$ ipython --no-banner

In [1]: import numpy as np

In [2]: from numpy import linalg as LA

In [3]: np.set_printoptions(suppress=True, linewidth=200)

In [4]: def tidy(a):
   ...:     return np.round(a, 2) + 0
   ...: 

In [5]: J = np.load("mat.npy")

In [6]: J
Out[6]: 
array([[2, 3, 5, 1, 5, 0, 3, 0],
       [4, 5, 5, 5, 2, 4, 5, 1],
       [3, 4, 5, 0, 1, 0, 4, 4],
       [0, 1, 3, 5, 3, 2, 3, 1],
       [2, 0, 2, 5, 0, 0, 1, 0],
       [1, 5, 4, 1, 0, 5, 3, 5],
       [0, 1, 3, 5, 3, 2, 3, 1],
       [0, 3, 5, 0, 1, 2, 5, 0],
       [3, 3, 4, 0, 4, 4, 0, 0],
       [0, 5, 5, 5, 3, 4, 4, 2],
       [1, 2, 4, 4, 1, 1, 4, 3],
       [0, 5, 2, 0, 0, 1, 5, 5]])

In [7]: f, v = J[2], J[11]

In [8]: f @ v
Out[8]: np.int64(70)

In [9]: p = (f @ v) / (f @ f) * f

In [10]: tidy(v - p)
Out[10]: array([-2.53,  1.63, -2.22,  0.  , -0.84,  1.  ,  1.63,  1.63])

In [11]: LA.matrix_rank(np.outer(f, v))
Out[11]: np.int64(1)

In [12]: tidy(LA.norm(f + v) ** 2 + LA.norm(f - v) ** 2)
Out[12]: np.float64(326.0)

In [13]: x = np.array([-3, 3, 0, 1, -3, 3, -3, -3])

In [14]: rhs = J @ x

In [15]: print(rhs)
[-20  -4 -24  -7  -4   4  -7  -3   0   5 -14 -12]

In [16]: print(tidy(LA.solve(J.T @ J, J.T @ rhs)))
[-3.  3.  0.  1. -3.  3. -3. -3.]

In [17]: rng = np.random.default_rng(30)

In [18]: rhs = rhs + 0.1 * rng.normal(size=12)

In [19]: print(tidy(rhs))
[-19.84  -3.93 -24.1   -7.02  -4.03   4.24  -7.09  -2.86   0.01   5.1  -14.   -11.96]

In [20]: beta, *_ = LA.lstsq(J, rhs)

In [21]: tidy(LA.norm(rhs - J @ beta))
Out[21]: np.float64(0.23)

In [22]: beta.round()
Out[22]: array([-3.,  3.,  0.,  1., -3.,  3., -3., -3.])

In [23]: out = np.c_[J[:, :3] @ np.array([[0, -4, 1], [5, -2, -4], [-5, 5, -3]]), np.array([-1, -1, -2, -2, -2, 3, 2, 3, 3, 2, 1, -1])]

In [24]: out
Out[24]: 
array([[-10,  11, -25,  -1],
       [  0,  -1, -31,  -1],
       [ -5,   5, -28,  -2],
       [-10,  13, -13,  -2],
       [-10,   2,  -4,  -2],
       [  5,   6, -31,   3],
       [-10,  13, -13,   2],
       [-10,  19, -27,   3],
       [ -5,   2, -21,   3],
       [  0,  15, -35,   2],
       [-10,  12, -19,   1],
       [ 15,   0, -26,  -1]])

In [25]: tidy(LA.norm(LA.qr(J)[0].T @ out, axis=0) ** 2 / ((out ** 2).sum(axis=0) + 1e-12))
Out[25]: array([1.  , 1.  , 1.  , 0.78])

In [26]: tidy(LA.norm(out - J @ LA.lstsq(J, out)[0], axis=0))
Out[26]: array([0.  , 0.  , 0.  , 3.34])

In [27]: M = np.loadtxt("dump.csv", delimiter=",")

In [28]: M
Out[28]: 
array([[0., 0., 0., 1., 0., 0., 0., 0.],
       [0., 0., 1., 1., 1., 0., 0., 0.],
       [0., 1., 0., 0., 0., 0., 0., 0.],
       [1., 1., 0., 0., 1., 1., 1., 0.],
       [0., 1., 0., 1., 0., 1., 0., 0.],
       [0., 0., 0., 1., 1., 0., 0., 0.],
       [0., 0., 0., 1., 0., 0., 0., 1.],
       [0., 0., 0., 0., 0., 0., 1., 0.]])

In [29]: ev, vecs = LA.eigh(M)

In [30]: tidy(vecs @ np.diag(ev) @ vecs.T)
Out[30]: 
array([[0., 0., 0., 1., 0., 0., 0., 0.],
       [0., 0., 1., 1., 1., 0., 0., 0.],
       [0., 1., 0., 0., 0., 0., 0., 0.],
       [1., 1., 0., 0., 1., 1., 1., 0.],
       [0., 1., 0., 1., 0., 1., 0., 0.],
       [0., 0., 0., 1., 1., 0., 0., 0.],
       [0., 0., 0., 1., 0., 0., 0., 1.],
       [0., 0., 0., 0., 0., 0., 1., 0.]])

In [31]: print(tidy(ev.sum()), np.trace(M))
0.0 0.0

In [32]: tidy(LA.svd(M, compute_uv=False))
Out[32]: array([2.89, 2.14, 1.51, 1.12, 0.76, 0.72, 0.6 , 0.29])

In [33]: out = LA.inv(M)

In [34]: (np.abs(out) > 1e-9).astype(int)
Out[34]: 
array([[1, 0, 0, 1, 1, 1, 0, 1],
       [0, 0, 1, 0, 0, 0, 0, 0],
       [0, 1, 0, 0, 0, 1, 0, 0],
       [1, 0, 0, 0, 0, 0, 0, 0],
       [1, 0, 0, 0, 0, 1, 0, 0],
       [1, 0, 1, 0, 1, 0, 0, 0],
       [0, 0, 0, 0, 0, 0, 0, 1],
       [1, 0, 0, 0, 0, 0, 1, 0]])

In [35]: tidy(LA.cond(M))
Out[35]: np.float64(10.02)

In [36]: print(tidy(LA.slogdet(M)[0]))
1.0
